In [1]: import numpy as np

In [2]: import numpy.linalg as la

In [3]: np.set_printoptions(precision=1, suppress=True, linewidth=200, legacy="1.25")

In [4]: tidy = lambda a: np.round(a, 1) + 0

In [5]: th = np.deg2rad(45)

In [6]: data = np.eye(3)

In [7]: data[np.ix_([0, 1], [0, 1])] = [[np.cos(th), -np.sin(th)], [np.sin(th), np.cos(th)]]

In [8]: tidy(data)
Out[8]: 
array([[ 0.7, -0.7,  0. ],
       [ 0.7,  0.7,  0. ],
       [ 0. ,  0. ,  1. ]])

In [9]: np.allclose(data @ data.T, data.T @ data)
Out[9]: True

In [10]: tidy(la.det(data))
Out[10]: 1.0

In [11]: np.allclose(data, data.T)
Out[11]: False

In [12]: tidy((data + data.T) / 2)
Out[12]: 
array([[0.7, 0. , 0. ],
       [0. , 0.7, 0. ],
       [0. , 0. , 1. ]])

In [13]: x = np.array([-5, -2, -8])

In [14]: tidy(la.inv(data))
Out[14]: 
array([[ 0.7,  0.7,  0. ],
       [-0.7,  0.7,  0. ],
       [ 0. ,  0. ,  1. ]])

In [15]: tidy(la.det(data))
Out[15]: 1.0

In [16]: tidy(np.abs(la.eigvals(data)))
Out[16]: array([1., 1., 1.])

In [17]: tidy(la.norm(x)), tidy(la.norm(data @ x))
Out[17]: (9.6, 9.6)

In [18]: tidy(data.T @ (data @ x))
Out[18]: array([-5., -2., -8.])

In [19]: tidy(np.sort(np.abs(np.degrees(np.angle(la.eigvals(data))))))
Out[19]: array([ 0., 45., 45.])

In [20]: hat = np.triu(np.array([[1, 2, 0], [-2, -1, -3], [2, 3, -2]]), 1) + np.eye(3)

In [21]: A2 = hat @ data @ la.inv(hat)

In [22]: tidy(np.poly(A2))
Out[22]: array([ 1. , -2.4,  2.4, -1. ])

In [23]: tidy(np.trace(A2)), tidy(np.trace(data))
Out[23]: (2.4, 2.4)

In [24]: tidy(A2)
Out[24]: 
array([[  2.1,  -3.5, -10.6],
       [  0.7,  -0.7,  -5.1],
       [  0. ,   0. ,   1. ]])

In [25]: A2 = data / la.norm(data, axis=1, keepdims=True)

In [26]: cov = A2 @ A2.T

In [27]: tidy(la.norm(A2, axis=1))
Out[27]: array([1., 1., 1.])

In [28]: tidy(cov)
Out[28]: 
array([[1., 0., 0.],
       [0., 1., 0.],
       [0., 0., 1.]])
